$ ipython --no-banner

In [1]: import numpy as np

In [2]: np.set_printoptions(precision=2, suppress=True, linewidth=100)

In [3]: rnd = lambda a: np.round(a, 2) + 0

In [4]: rng = np.random.default_rng(422)

In [5]: lab = rng.integers(0, 3, 8)

In [6]: A = (lab[:, None] == lab) * -3 + np.eye(8)

In [7]: A
Out[7]: 
array([[-2.,  0., -3.,  0.,  0.,  0.,  0., -3.],
       [ 0., -2.,  0.,  0., -3., -3., -3.,  0.],
       [-3.,  0., -2.,  0.,  0.,  0.,  0., -3.],
       [ 0.,  0.,  0., -2.,  0.,  0.,  0.,  0.],
       [ 0., -3.,  0.,  0., -2., -3., -3.,  0.],
       [ 0., -3.,  0.,  0., -3., -2., -3.,  0.],
       [ 0., -3.,  0.,  0., -3., -3., -2.,  0.],
       [-3.,  0., -3.,  0.,  0.,  0.,  0., -2.]])

In [8]: [round(float(np.linalg.det(A[:i, :i])), 2) + 0 for i in range(1, 9)]
Out[8]: [-2.0, 4.0, 10.0, -20.0, -50.0, -80.0, -110.0, -176.0]

In [9]: np.all(np.linalg.eigvalsh(A) > 0)
Out[9]: np.False_

In [10]: evals, vecs = np.linalg.eigh(A)

In [11]: x = np.array([2, 0, 2, 2, 1, 2, 2, -2])

In [12]: rnd(vecs * np.abs(evals) @ vecs.T)
Out[12]: 
array([[3.33, 0.  , 2.33, 0.  , 0.  , 0.  , 0.  , 2.33],
       [0.  , 3.5 , 0.  , 0.  , 2.5 , 2.5 , 2.5 , 0.  ],
       [2.33, 0.  , 3.33, 0.  , 0.  , 0.  , 0.  , 2.33],
       [0.  , 0.  , 0.  , 2.  , 0.  , 0.  , 0.  , 0.  ],
       [0.  , 2.5 , 0.  , 0.  , 3.5 , 2.5 , 2.5 , 0.  ],
       [0.  , 2.5 , 0.  , 0.  , 2.5 , 3.5 , 2.5 , 0.  ],
       [0.  , 2.5 , 0.  , 0.  , 2.5 , 2.5 , 3.5 , 0.  ],
       [2.33, 0.  , 2.33, 0.  , 0.  , 0.  , 0.  , 3.33]])

In [13]: rnd(vecs * np.maximum(evals, 0) @ vecs.T)
Out[13]: 
array([[ 0.67,  0.  , -0.33,  0.  ,  0.  ,  0.  ,  0.  , -0.33],
       [ 0.  ,  0.75,  0.  ,  0.  , -0.25, -0.25, -0.25,  0.  ],
       [-0.33,  0.  ,  0.67,  0.  ,  0.  ,  0.  ,  0.  , -0.33],
       [ 0.  ,  0.  ,  0.  ,  0.  ,  0.  ,  0.  ,  0.  ,  0.  ],
       [ 0.  , -0.25,  0.  ,  0.  ,  0.75, -0.25, -0.25,  0.  ],
       [ 0.  , -0.25,  0.  ,  0.  , -0.25,  0.75, -0.25,  0.  ],
       [ 0.  , -0.25,  0.  ,  0.  , -0.25, -0.25,  0.75,  0.  ],
       [-0.33,  0.  , -0.33,  0.  ,  0.  ,  0.  ,  0.  ,  0.67]])

In [14]: np.abs(A).sum(axis=1).max(), rnd(np.abs(evals).max())
Out[14]: (np.float64(11.0), np.float64(11.0))

In [15]: W0 = np.array([[0.0, 0.5, -0.1, 0.3, 1.3, 1.7, 0.6],
    ...:     [-0.3, 0.6, -0.7, -0.8, 0.4, 1.0, -1.9],
    ...:     [2.0, -0.7, 0.2, 0.8, 0.7, 1.4, -0.2],
    ...:     [0.4, 0.4, -1.4, -1.4, 1.5, -0.2, -0.5],
    ...:     [-0.4, 0.2, -0.9, 0.8, -1.2, 0.2, -1.4],
    ...:     [0.9, -0.5, -0.7, 0.5, 0.3, -0.4, 0.8],
    ...:     [-1.6, -0.8, 1.2, -1.8, 0.5, -1.4, -1.9],
    ...:     [-0.8, 0.2, -0.6, 0.4, -1.4, 0.4, -0.4],
    ...:     [0.1, -0.4, 0.2, -0.2, -0.1, 0.8, -0.4],
    ...:     [0.0, -1.2, -1.1, -1.0, 0.3, -1.8, -0.6]])

In [16]: W0[:, 2] *= 20

In [17]: W0
Out[17]: 
array([[  0. ,   0.5,  -2. ,   0.3,   1.3,   1.7,   0.6],
       [ -0.3,   0.6, -14. ,  -0.8,   0.4,   1. ,  -1.9],
       [  2. ,  -0.7,   4. ,   0.8,   0.7,   1.4,  -0.2],
       [  0.4,   0.4, -28. ,  -1.4,   1.5,  -0.2,  -0.5],
       [ -0.4,   0.2, -18. ,   0.8,  -1.2,   0.2,  -1.4],
       [  0.9,  -0.5, -14. ,   0.5,   0.3,  -0.4,   0.8],
       [ -1.6,  -0.8,  24. ,  -1.8,   0.5,  -1.4,  -1.9],
       [ -0.8,   0.2, -12. ,   0.4,  -1.4,   0.4,  -0.4],
       [  0.1,  -0.4,   4. ,  -0.2,  -0.1,   0.8,  -0.4],
       [  0. ,  -1.2, -22. ,  -1. ,   0.3,  -1.8,  -0.6]])

In [18]: x = np.array([2, -2, -2, -1, -2, 1, 0])

In [19]: target = W0 @ x

In [20]: rnd(np.linalg.lstsq(W0, target)[0])
Out[20]: array([ 2., -2., -2., -1., -2.,  1.,  0.])

In [21]: target = target + 0.05 * rng.normal(size=10)

In [22]: rnd(target)
Out[22]: array([  1.79,  27.25,  -3.44,  54.18,  36.61,  29.33, -50.17,  24.85,  -5.83,  45.05])

In [23]: b, *_ = np.linalg.lstsq(W0, target)

In [24]: rnd(np.linalg.norm(target - W0 @ b))
Out[24]: np.float64(0.06)

In [25]: np.linalg.matrix_rank(W0, rtol=0.1)
Out[25]: np.int64(1)

In [26]: np.linalg.cond(W0) > 100
Out[26]: np.False_

In [27]: [round(float(x), 2) for x in np.linalg.svd(W0, compute_uv=False)[:3]]
Out[27]: [52.35, 4.79, 3.44]

In [28]: X = np.vander(np.arange(7) - 1, 4, increasing=True)

In [29]: X
Out[29]: 
array([[  1,  -1,   1,  -1],
       [  1,   0,   0,   0],
       [  1,   1,   1,   1],
       [  1,   2,   4,   8],
       [  1,   3,   9,  27],
       [  1,   4,  16,  64],
       [  1,   5,  25, 125]])

In [30]: B = np.c_[X[:, :2] @ np.array([[2, -1], [0, 2]]), np.array([1, 0, 0, 2, 2, 2, 0])]

In [31]: B
Out[31]: 
array([[ 2, -3,  1],
       [ 2, -1,  0],
       [ 2,  1,  0],
       [ 2,  3,  2],
       [ 2,  5,  2],
       [ 2,  7,  2],
       [ 2,  9,  0]])

In [32]: np.linalg.matrix_rank(np.c_[X, B])
Out[32]: np.int64(5)

In [33]: m1 = np.array([[-1.0, -2.0, -2.0, 0.0, 0.0],
    ...:     [-2.0, -1.0, -2.0, 0.0, 0.0],
    ...:     [-2.0, -2.0, -1.0, 0.0, 0.0],
    ...:     [0.0, 0.0, 0.0, -1.0, -2.0],
    ...:     [0.0, 0.0, 0.0, -2.0, -1.0]])

In [34]: evals, vecs = np.linalg.eigh(m1)

In [35]: x = np.array([2, 0, 2, 5, 2])

In [36]: x @ m1 @ x
Out[36]: np.float64(-93.0)

In [37]: rnd(np.linalg.eigvalsh(m1[1:, 1:]))
Out[37]: array([-3., -3.,  1.,  1.])

In [38]: (m1 != 0).astype(int)
Out[38]: 
array([[1, 1, 1, 0, 0],
       [1, 1, 1, 0, 0],
       [1, 1, 1, 0, 0],
       [0, 0, 0, 1, 1],
       [0, 0, 0, 1, 1]])

In [39]: rnd(np.sort(np.linalg.eigvals(m1).real))
Out[39]: array([-5., -3.,  1.,  1.,  1.])

In [40]: rnd(np.linalg.eigvalsh(m1).min())
Out[40]: np.float64(-5.0)

In [41]: np.all(np.linalg.eigvalsh(m1) > 0)
Out[41]: np.False_

In [42]: arr = np.loadtxt("mat.csv", delimiter=",")

In [43]: arr
Out[43]: 
array([[13.,  3., -6.,  9., -6.,  3.,  6., -3., -6.,  6.,  0.,  9.,  3.,  9.],
       [ 3.,  5., -2.,  3., -2.,  1.,  2., -1., -2.,  2.,  0.,  3.,  1.,  3.],
       [-6., -2.,  8., -6.,  4., -2., -4.,  2.,  4., -4.,  0., -6., -2., -6.],
       [ 9.,  3., -6., 13., -6.,  3.,  6., -3., -6.,  6.,  0.,  9.,  3.,  9.],
       [-6., -2.,  4., -6.,  8., -2., -4.,  2.,  4., -4.,  0., -6., -2., -6.],
       [ 3.,  1., -2.,  3., -2.,  5.,  2., -1., -2.,  2.,  0.,  3.,  1.,  3.],
       [ 6.,  2., -4.,  6., -4.,  2.,  8., -2., -4.,  4.,  0.,  6.,  2.,  6.],
       [-3., -1.,  2., -3.,  2., -1., -2.,  5.,  2., -2.,  0., -3., -1., -3.],
       [-6., -2.,  4., -6.,  4., -2., -4.,  2.,  8., -4.,  0., -6., -2., -6.],
       [ 6.,  2., -4.,  6., -4.,  2.,  4., -2., -4.,  8.,  0.,  6.,  2.,  6.],
       [ 0.,  0.,  0.,  0.,  0.,  0.,  0.,  0.,  0.,  0.,  4.,  0.,  0.,  0.],
       [ 9.,  3., -6.,  9., -6.,  3.,  6., -3., -6.,  6.,  0., 13.,  3.,  9.],
       [ 3.,  1., -2.,  3., -2.,  1.,  2., -1., -2.,  2.,  0.,  3.,  5.,  3.],
       [ 9.,  3., -6.,  9., -6.,  3.,  6., -3., -6.,  6.,  0.,  9.,  3., 13.]])

In [44]: rnd(np.sort(np.linalg.eigvals(arr).real))
Out[44]: array([ 4.,  4.,  4.,  4.,  4.,  4.,  4.,  4.,  4.,  4.,  4.,  4.,  4., 64.])

In [45]: B = np.array([[0, 2, -2],
    ...:     [-3, 0, -3],
    ...:     [2, -2, 2],
    ...:     [3, -2, 3],
    ...:     [-3, 1, -2],
    ...:     [-1, 3, 2],
    ...:     [-3, -1, -1],
    ...:     [-2, 0, 1],
    ...:     [3, -1, 0],
    ...:     [0, 1, 0],
    ...:     [2, 2, 0],
    ...:     [-3, -1, 3],
    ...:     [0, -1, 0],
    ...:     [1, 3, 2]])

In [46]: np.vstack([arr, B.T]).shape
Out[46]: (17, 14)

In [47]: np.einsum("ik,kj->ji", arr, B)
Out[47]: 
array([[-27., -21.,  26., -15.,   6., -13., -30.,   1.,  30., -18.,   8., -39.,  -9., -23.],
       [ 44.,  12., -32.,  28., -20.,  24.,  20., -12., -28.,  28.,   8.,  32.,   8.,  48.],
       [ 34.,   2., -20.,  54., -36.,  22.,  24., -10., -28.,  28.,   0.,  54.,  14.,  50.]])

In [48]: np.einsum("ik,kj->ij", arr, B)
Out[48]: 
array([[-27.,  44.,  34.],
       [-21.,  12.,   2.],
       [ 26., -32., -20.],
       [-15.,  28.,  54.],
       [  6., -20., -36.],
       [-13.,  24.,  22.],
       [-30.,  20.,  24.],
       [  1., -12., -10.],
       [ 30., -28., -28.],
       [-18.,  28.,  28.],
       [  8.,   8.,   0.],
       [-39.,  32.,  54.],
       [ -9.,   8.,  14.],
       [-23.,  48.,  50.]])

In [49]: np.linalg.matrix_rank(np.vstack([arr, B.T]))
Out[49]: np.int64(14)

In [50]: arr @ B
Out[50]: 
array([[-27.,  44.,  34.],
       [-21.,  12.,   2.],
       [ 26., -32., -20.],
       [-15.,  28.,  54.],
       [  6., -20., -36.],
       [-13.,  24.,  22.],
       [-30.,  20.,  24.],
       [  1., -12., -10.],
       [ 30., -28., -28.],
       [-18.,  28.,  28.],
       [  8.,   8.,   0.],
       [-39.,  32.,  54.],
       [ -9.,   8.,  14.],
       [-23.,  48.,  50.]])
